$ ipython --no-banner

In [1]: import numpy as np

In [2]: np.set_printoptions(precision=3, suppress=True, linewidth=120, sign=" ")

In [3]: mat = np.loadtxt("layer0.csv", delimiter=",")

In [4]: mat
Out[4]: 
array([[-1.6, -0.5, -1. , -1.8, -0.3, -0.9,  0.9, -1. ],
       [-0.4,  1.1, -0.1, -2.1,  0.8, -0.9,  1.6,  1.1],
       [ 1.1,  0.7,  0.7,  1.8, -1.3,  0.7,  0.1, -0.6],
       [ 0.7, -1.3,  0.3,  4.2,  0.3, -0.3,  0. , -1.4]])

In [5]: f = np.array([1, 2, 2])

In [6]: np.convolve(mat[0], f)
Out[6]: array([-1.6, -3.7, -5.2, -4.8, -5.9, -5.1, -1.5, -1. , -0.2, -2. ])

In [7]: np.array([np.convolve(row, f, "same") for row in mat])
Out[7]: 
array([[-3.7, -5.2, -4.8, -5.9, -5.1, -1.5, -1. , -0.2],
       [ 0.3,  1.3, -0.1, -3.6, -3.5,  1.4,  2.5,  5.4],
       [ 2.9,  4.3,  4.6,  3.7,  1.7, -1.1,  1. , -1. ],
       [ 0.1, -0.9,  2.2,  9.3,  8.7,  0. , -2. , -2.8]])

In [8]: M = np.load("arr.npy")

In [9]: M
Out[9]: 
array([[ 0.,  0., -2., -1., -2., -3.,  2.,  2., -3., -2.],
       [ 0.,  0., -1., -1., -3., -3., -1.,  2., -1., -2.],
       [-2., -1.,  0.,  0.,  0.,  0.,  0.,  0.,  0.,  0.],
       [-1., -1.,  0.,  0.,  0.,  0.,  0.,  0.,  0.,  0.],
       [-2., -3.,  0.,  0.,  0.,  0.,  0.,  0.,  0.,  0.],
       [-3., -3.,  0.,  0.,  0.,  0.,  0.,  0.,  0.,  0.],
       [ 2., -1.,  0.,  0.,  0.,  0.,  0.,  0.,  0.,  0.],
       [ 2.,  2.,  0.,  0.,  0.,  0.,  0.,  0.,  0.,  0.],
       [-3., -1.,  0.,  0.,  0.,  0.,  0.,  0.,  0.,  0.],
       [-2., -2.,  0.,  0.,  0.,  0.,  0.,  0.,  0.,  0.]])

In [10]: rank = np.linalg.matrix_rank(M)

In [11]: rank
Out[11]: np.int64(4)

In [12]: N = np.linalg.svd(M)[2][rank:].T

In [13]: [int(np.linalg.matrix_rank(np.delete(M, i, axis=0))) for i in range(10)]
Out[13]: [3, 3, 4, 4, 4, 4, 4, 4, 4, 4]

In [14]: N.shape
Out[14]: (10, 6)

In [15]: [int(np.linalg.matrix_rank(M[:, :j + 1])) for j in range(10)]
Out[15]: [1, 2, 3, 4, 4, 4, 4, 4, 4, 4]

In [16]: x0 = np.array([2, 0, 0, 1, 1, 2, 2, 0, 0, 0])

In [17]: h = np.maximum(M @ x0, 0)

In [18]: M.T @ h
Out[18]: array([ 16.,   4.,   0.,   0.,   0.,   0.,   0.,   0.,   0.,   0.])

In [19]: np.maximum(M @ (3 * x0), 0)
Out[19]: array([  0.,   0.,   0.,   0.,   0.,   0.,  12.,  12.,   0.,   0.])

In [20]: np.tanh(M @ x0)
Out[20]: array([-1.   , -1.   , -0.999, -0.964, -0.999, -1.   ,  0.999,  0.999, -1.   , -0.999])

In [21]: np.maximum(M @ x0, 0) - np.maximum(-M @ x0, 0)
Out[21]: array([ -5., -12.,  -4.,  -2.,  -4.,  -6.,   4.,   4.,  -6.,  -4.])

In [22]: M * (h > 1e-9)[:, None]
Out[22]: 
array([[ 0.,  0., -0., -0., -0., -0.,  0.,  0., -0., -0.],
       [ 0.,  0., -0., -0., -0., -0., -0.,  0., -0., -0.],
       [-0., -0.,  0.,  0.,  0.,  0.,  0.,  0.,  0.,  0.],
       [-0., -0.,  0.,  0.,  0.,  0.,  0.,  0.,  0.,  0.],
       [-0., -0.,  0.,  0.,  0.,  0.,  0.,  0.,  0.,  0.],
       [-0., -0.,  0.,  0.,  0.,  0.,  0.,  0.,  0.,  0.],
       [ 2., -1.,  0.,  0.,  0.,  0.,  0.,  0.,  0.,  0.],
       [ 2.,  2.,  0.,  0.,  0.,  0.,  0.,  0.,  0.,  0.],
       [-0., -0.,  0.,  0.,  0.,  0.,  0.,  0.,  0.,  0.],
       [-0., -0.,  0.,  0.,  0.,  0.,  0.,  0.,  0.,  0.]])
